% ipython --no-banner

In [1]: import numpy as np

In [2]: from numpy import linalg as LA

In [3]: np.set_printoptions(suppress=True, linewidth=100)

In [4]: rd = lambda a: np.round(a, 2) + 0

In [5]: feats = np.loadtxt("dump.csv", delimiter=",")

In [6]: feats
Out[6]: 
array([[-0.56,  0.  ,  0.56],
       [ 0.4 ,  0.  , -0.4 ],
       [ 0.34,  0.  , -0.34],
       [ 0.34,  0.  , -0.34],
       [-0.56,  0.  ,  0.56],
       [-0.6 ,  0.  ,  0.6 ],
       [-0.96,  0.  ,  0.96],
       [ 0.56,  0.  , -0.56],
       [ 0.27,  0.  , -0.27],
       [ 0.51,  0.  , -0.51],
       [-0.91,  0.  ,  0.91],
       [ 0.34,  0.  , -0.34],
       [ 0.75,  0.  , -0.75],
       [ 0.81,  0.  , -0.81],
       [ 0.6 ,  0.  , -0.6 ],
       [ 0.27,  0.  , -0.27],
       [ 0.69,  0.  , -0.69],
       [-0.65,  0.  ,  0.65]])

In [7]: # looks like rank 1

In [8]: U, sigma, VT = LA.svd(feats, full_matrices=False)

In [9]: (sigma > 1e-8).sum()
Out[9]: np.int64(1)

In [10]: np.abs(U[:, 0]).round(6).argmax()
Out[10]: np.int64(6)

In [11]: rank = LA.matrix_rank(feats)

In [12]: rank
Out[12]: np.int64(1)

In [13]: N = LA.svd(feats)[2][rank:].T

In [14]: rd(N @ N.T)
Out[14]: 
array([[0.5, 0. , 0.5],
       [0. , 1. , 0. ],
       [0.5, 0. , 0.5]])

In [15]: [int(LA.matrix_rank(np.delete(feats, i, axis=0))) for i in range(18)]
Out[15]: [1, 1, 1, 1, 1, 1, 1, 1, 1, 1, 1, 1, 1, 1, 1, 1, 1, 1]

In [16]: [int(LA.matrix_rank(feats[:, :j + 1])) for j in range(3)]
Out[16]: [1, 1, 1]

In [17]: C2 = feats.T @ feats

In [18]: LA.matrix_rank(C2)
Out[18]: np.int64(1)

In [19]: rd(LA.svd(feats, compute_uv=False) ** 2)
Out[19]: array([12.88,  0.  ,  0.  ])

In [20]: E = np.load("out11.npy")

In [21]: E
Out[21]: 
array([[-1,  0, -7, -1, -3],
       [-3, -4, -5,  4,  4],
       [ 9, -1,  8, -7,  7],
       [-7, -9,  0, -7, -7]])

In [22]: B = E / np.sqrt((E ** 2).mean(axis=1, keepdims=True))

In [23]: LA.matrix_rank(E - E.mean(axis=1, keepdims=True))
Out[23]: np.int64(4)

In [24]: rd(E - E.mean(axis=1, keepdims=True))
Out[24]: 
array([[  1.4,   2.4,  -4.6,   1.4,  -0.6],
       [ -2.2,  -3.2,  -4.2,   4.8,   4.8],
       [  5.8,  -4.2,   4.8, -10.2,   3.8],
       [ -1. ,  -3. ,   6. ,  -1. ,  -1. ]])

In [25]: LA.matrix_rank(B) == LA.matrix_rank(E)
Out[25]: np.True_

In [26]: C2 = E.T @ E

In [27]: np.diag(C2)
Out[27]: array([140,  98, 138, 115, 123])

In [28]: rd(LA.eigvalsh(C2)[::-1])
Out[28]: array([330.3 , 195.09,  58.95,  29.65,   0.  ])

In [29]: (E @ E.T).shape
Out[29]: (4, 4)

In [30]: C2
Out[30]: 
array([[140,  66,  94, -25, 103],
       [ 66,  98,  12,  54,  40],
       [ 94,  12, 138, -69,  57],
       [-25,  54, -69, 115,  19],
       [103,  40,  57,  19, 123]])

In [31]: f = np.array([2, 0, 1, 1])

In [32]: v = np.array([3, 2, 2, 0, 0])

In [33]: mat = np.outer(f, v)

In [34]: mat
Out[34]: 
array([[6, 4, 4, 0, 0],
       [0, 0, 0, 0, 0],
       [3, 2, 2, 0, 0],
       [3, 2, 2, 0, 0]])

In [35]: # rows and columns are dependent

In [36]: U, sigma, VT = LA.svd(mat)

In [37]: np.argmax(sigma[:-1] / (sigma[1:] + 1e-6)) + 1
Out[37]: np.int64(1)

In [38]: B = U[:, :1] @ np.diag(sigma[:1]) @ VT[:1]

In [39]: rd(np.abs(mat - B).max())
Out[39]: np.float64(0.0)

In [40]: LA.matrix_rank(mat, rtol=0.05)
Out[40]: np.int64(1)

In [41]: rd(LA.norm(mat - B, 2)), rd(sigma[1])
Out[41]: (np.float64(0.0), np.float64(0.0))

In [42]: F = np.load("m.npy")

In [43]: rd(F)
Out[43]: 
array([[-3.06, -1.77,  2.84,  2.04,  0.55],
       [ 2.23, -4.31,  0.52, -1.1 , -0.09],
       [-1.39, -0.11, -0.29, -2.83,  3.87],
       [ 1.95,  1.8 ,  4.06, -1.21,  0.17],
       [ 2.23,  0.23, -0.35,  3.19,  3.12]])

In [44]: B = np.array([[0, -1, 0], [5, -4, -6], [-1, -5, 4], [-6, -8, -4], [2, -8, -1]])

In [45]: rd(np.einsum("ij,ij->i", F, F))
Out[45]: array([25., 25., 25., 25., 25.])

In [46]: rd(np.einsum("ij,ji->", F, F))
Out[46]: np.float64(5.06)

In [47]: rd(LA.det(F.T))
Out[47]: np.float64(3125.0)

In [48]: rd(LA.eigvals(F).sum().real)
Out[48]: np.float64(-5.75)

In [49]: C2 = F.T @ F

In [50]: LA.matrix_rank(C2)
Out[50]: np.int64(5)

In [51]: rd(np.diag(C2))
Out[51]: array([25., 25., 25., 25., 25.])

In [52]: rd(C2)
Out[52]: 
array([[25.,  0.,  0.,  0.,  0.],
       [ 0., 25.,  0.,  0.,  0.],
       [ 0.,  0., 25.,  0.,  0.],
       [ 0.,  0.,  0., 25.,  0.],
       [ 0.,  0.,  0.,  0., 25.]])

In [53]: m1 = np.loadtxt("run19.csv", delimiter=",")

In [54]: m1
Out[54]: 
array([[11.,  5.,  1.,  9.,  8.],
       [ 2.,  2.,  1.,  0.,  2.],
       [ 2.,  2.,  1.,  0.,  2.]])

In [55]: # rows 1 and 2 are equal

In [56]: theta = np.radians(72)

In [57]: Rm = np.eye(5)

In [58]: Rm[0, 0] = Rm[3, 3] = np.cos(theta)

In [59]: Rm[0, 3], Rm[3, 0] = -np.sin(theta), np.sin(theta)

In [60]: rd(Rm)
Out[60]: 
array([[ 0.31,  0.  ,  0.  , -0.95,  0.  ],
       [ 0.  ,  1.  ,  0.  ,  0.  ,  0.  ],
       [ 0.  ,  0.  ,  1.  ,  0.  ,  0.  ],
       [ 0.95,  0.  ,  0.  ,  0.31,  0.  ],
       [ 0.  ,  0.  ,  0.  ,  0.  ,  1.  ]])

In [61]: B = m1 @ Rm.T

In [62]: np.allclose(m1 @ m1.T, B @ B.T)
Out[62]: True
